% ipython --no-banner

In [1]: import numpy as np

In [2]: np.set_printoptions(precision=3, suppress=True, linewidth=140, floatmode="fixed")

In [3]: tidy = lambda a: np.round(a, 3) + 0

In [4]: X = np.load("run2.npy")

In [5]: X
Out[5]: 
array([[ -0.200,   0.500,  -1.044,   0.200],
       [  0.800,  -0.600,   4.009,   1.100],
       [ -1.000,   0.600,  -4.812,   0.200],
       [ -0.800,   1.200,  -4.104,   1.200],
       [ -0.400,   0.200,  -2.076,  -1.500],
       [  1.000,  -0.100,   4.968,   0.900],
       [  0.500,   0.300,   2.501,  -0.100],
       [ -2.200,   1.400, -11.057,  -0.200],
       [  1.200,  -0.400,   5.870,   1.100],
       [  0.900,  -1.800,   4.402,   0.100],
       [  0.500,  -2.200,   2.504,  -1.600],
       [  0.100,  -0.200,   0.498,   0.000],
       [ -2.100,  -0.200, -10.440,   0.500],
       [  1.600,   1.200,   8.133,   0.200],
       [  1.200,   0.200,   6.088,  -0.500],
       [  0.700,  -1.500,   3.543,  -0.900],
       [  1.200,  -0.500,   5.976,   0.300],
       [  2.800,  -0.500,  13.974,  -1.300],
       [  1.100,  -1.000,   5.636,   1.100],
       [  0.500,  -0.400,   2.458,   0.200],
       [ -0.300,   0.600,  -1.285,   0.900],
       [ -0.100,  -0.700,  -0.362,  -1.900],
       [ -0.800,   0.200,  -4.017,   1.400],
       [  1.900,  -0.800,   9.407,   0.000],
       [  0.700,   0.800,   3.485,  -0.100]])

In [6]: x = np.array([1, 4, 1, 5])

In [7]: target = X @ x

In [8]: tidy(np.linalg.lstsq(X, target)[0])
Out[8]: array([1.000, 4.000, 1.000, 5.000])

In [9]: tidy(np.linalg.pinv(X) @ X)
Out[9]: 
array([[1.000, 0.000, 0.000, 0.000],
       [0.000, 1.000, 0.000, 0.000],
       [0.000, 0.000, 1.000, 0.000],
       [0.000, 0.000, 0.000, 1.000]])

In [10]: tidy(np.linalg.solve(X.T @ X, X.T @ target))
Out[10]: array([1.000, 4.000, 1.000, 5.000])

In [11]: rng = np.random.default_rng(3085)

In [12]: target = target + 0.3 * rng.normal(size=25)

In [13]: tidy(target)
Out[13]: 
array([  1.647,   7.321,  -1.910,   6.379,  -9.477,   9.680,   3.642,  -8.847,  10.419,  -1.539, -13.456,  -0.128, -10.387,  15.483,
         5.388,  -5.991,   6.286,   8.523,   8.247,   1.862,   5.434, -12.578,   3.047,   8.164,   7.538])

In [14]: b, *_ = np.linalg.lstsq(X, target)

In [15]: tidy(X.T @ (target - X @ b))
Out[15]: array([0.000, 0.000, 0.000, 0.000])

In [16]: tidy(b)
Out[16]: array([-4.400,  4.013,  2.067,  4.909])

In [17]: [round(float(np.linalg.norm(np.linalg.solve(X.T @ X + lam * np.eye(4), X.T @ target))), 2) for lam in (0, 1, 10, 100)]
Out[17]: [7.99, 6.19, 4.56, 1.43]

In [18]: tidy(np.linalg.norm(target - X @ b))
Out[18]: np.float64(1.496)

In [19]: left, sig, VT = np.linalg.svd(X)

In [20]: np.argmax(sig[:-1] / (sig[1:] + 1e-6)) + 1
Out[20]: np.int64(3)

In [21]: A2 = left[:, :3] @ np.diag(sig[:3]) @ VT[:3]

In [22]: tidy(np.linalg.norm(X - A2) / np.linalg.norm(X))
Out[22]: np.float64(0.003)

In [23]: tidy(np.linalg.norm(X - A2, 2)), tidy(sig[3])
Out[23]: (np.float64(0.09), np.float64(0.09))

In [24]: np.linalg.matrix_rank(A2)
Out[24]: np.int64(3)

In [25]: mat = np.load("m.npy")

In [26]: mat
Out[26]: 
array([[-5, -5,  0,  0, -5],
       [ 2, -2,  0,  0, -4],
       [ 0,  0, -5, -1,  0],
       [ 0,  0, -1,  0,  0],
       [-4,  1,  0,  0,  0]])

In [27]: O = mat.astype(float).copy()

In [28]: for j in range(5):
    ...:     O[:, j] -= O[:, :j] @ (O[:, :j].T @ O[:, j])
    ...:     O[:, j] /= np.linalg.norm(O[:, j])
    ...: 

In [29]: tidy(O)
Out[29]: 
array([[-0.745, -0.641,  0.000,  0.000,  0.184],
       [ 0.298, -0.567,  0.000,  0.000, -0.768],
       [ 0.000,  0.000, -0.981, -0.196,  0.000],
       [ 0.000,  0.000, -0.196,  0.981,  0.000],
       [-0.596,  0.517,  0.000,  0.000, -0.614]])

In [30]: tidy(O.T @ mat)
Out[30]: 
array([[6.708, 2.534, 0.000, 0.000, 2.534],
       [0.000, 4.856, 0.000, 0.000, 5.474],
       [0.000, 0.000, 5.099, 0.981, 0.000],
       [0.000, 0.000, 0.000, 0.196, 0.000],
       [0.000, 0.000, 0.000, 0.000, 2.149]])
